$ python3 -q
>>> import numpy as np
>>> import numpy.linalg as la
>>> np.set_printoptions(suppress=True, linewidth=100)
>>> E = np.loadtxt("arr.csv", delimiter=",")
>>> E
array([[ 1.6 , -1.1 ,  0.  ,  0.8 , -1.5 ,  0.4 ,  1.6 , -1.2 , -0.7 ,  2.1 , -0.9 ],
       [ 0.1 ,  0.4 ,  0.2 ,  0.3 ,  0.8 ,  2.1 ,  0.7 , -2.5 , -2.6 , -1.5 , -0.6 ],
       [ 1.  , -1.1 ,  0.1 ,  0.1 ,  0.8 , -1.3 ,  0.2 , -0.4 , -1.3 ,  0.8 , -0.8 ],
       [-0.7 ,  1.  , -0.4 , -0.1 , -2.3 , -1.1 ,  1.6 , -1.  ,  0.8 , -0.1 , -0.4 ],
       [-0.6 , -0.3 ,  1.6 , -0.5 ,  0.1 ,  0.7 ,  0.5 ,  2.1 ,  0.7 , -1.3 ,  0.9 ],
       [-0.23, -0.39,  1.87, -0.61,  0.45,  1.13,  0.79,  2.08,  0.98, -0.65,  1.12],
       [-0.1 ,  1.  ,  0.2 ,  1.3 ,  0.1 ,  1.  ,  0.9 ,  1.6 ,  0.  , -0.3 , -1.  ],
       [-1.3 , -2.6 , -0.8 ,  1.2 ,  0.  , -1.4 ,  0.6 , -0.6 , -1.2 , -1.  , -0.6 ],
       [-1.3 , -0.5 ,  0.1 , -1.7 , -0.1 , -0.2 ,  1.5 ,  0.  ,  0.3 ,  0.5 , -0.9 ],
       [-0.1 ,  1.6 , -0.9 , -2.  ,  0.9 ,  1.9 ,  0.6 , -0.6 ,  0.2 ,  1.2 ,  0.9 ],
       [-0.5 , -1.3 , -2.2 ,  2.2 ,  0.2 , -0.3 , -0.1 ,  0.7 ,  0.  ,  1.3 , -0.7 ]])
>>> f = np.array([-4, 1, 2, -3, -4, 2, 1, -5, 4, -5, 1])
>>> other = E + np.outer(f, np.eye(11)[10])
>>> other.round(2)
array([[ 1.6 , -1.1 ,  0.  ,  0.8 , -1.5 ,  0.4 ,  1.6 , -1.2 , -0.7 ,  2.1 , -4.9 ],
       [ 0.1 ,  0.4 ,  0.2 ,  0.3 ,  0.8 ,  2.1 ,  0.7 , -2.5 , -2.6 , -1.5 ,  0.4 ],
       [ 1.  , -1.1 ,  0.1 ,  0.1 ,  0.8 , -1.3 ,  0.2 , -0.4 , -1.3 ,  0.8 ,  1.2 ],
       [-0.7 ,  1.  , -0.4 , -0.1 , -2.3 , -1.1 ,  1.6 , -1.  ,  0.8 , -0.1 , -3.4 ],
       [-0.6 , -0.3 ,  1.6 , -0.5 ,  0.1 ,  0.7 ,  0.5 ,  2.1 ,  0.7 , -1.3 , -3.1 ],
       [-0.23, -0.39,  1.87, -0.61,  0.45,  1.13,  0.79,  2.08,  0.98, -0.65,  3.12],
       [-0.1 ,  1.  ,  0.2 ,  1.3 ,  0.1 ,  1.  ,  0.9 ,  1.6 ,  0.  , -0.3 ,  0.  ],
       [-1.3 , -2.6 , -0.8 ,  1.2 ,  0.  , -1.4 ,  0.6 , -0.6 , -1.2 , -1.  , -5.6 ],
       [-1.3 , -0.5 ,  0.1 , -1.7 , -0.1 , -0.2 ,  1.5 ,  0.  ,  0.3 ,  0.5 ,  3.1 ],
       [-0.1 ,  1.6 , -0.9 , -2.  ,  0.9 ,  1.9 ,  0.6 , -0.6 ,  0.2 ,  1.2 , -4.1 ],
       [-0.5 , -1.3 , -2.2 ,  2.2 ,  0.2 , -0.3 , -0.1 ,  0.7 ,  0.  ,  1.3 ,  0.3 ]])
>>> round(la.det(other) / la.det(E), 2), round(float(1 + la.solve(E, f)[10]), 2)
(np.float64(22.01), 22.01)
>>> la.matrix_rank(other - E)
np.int64(1)
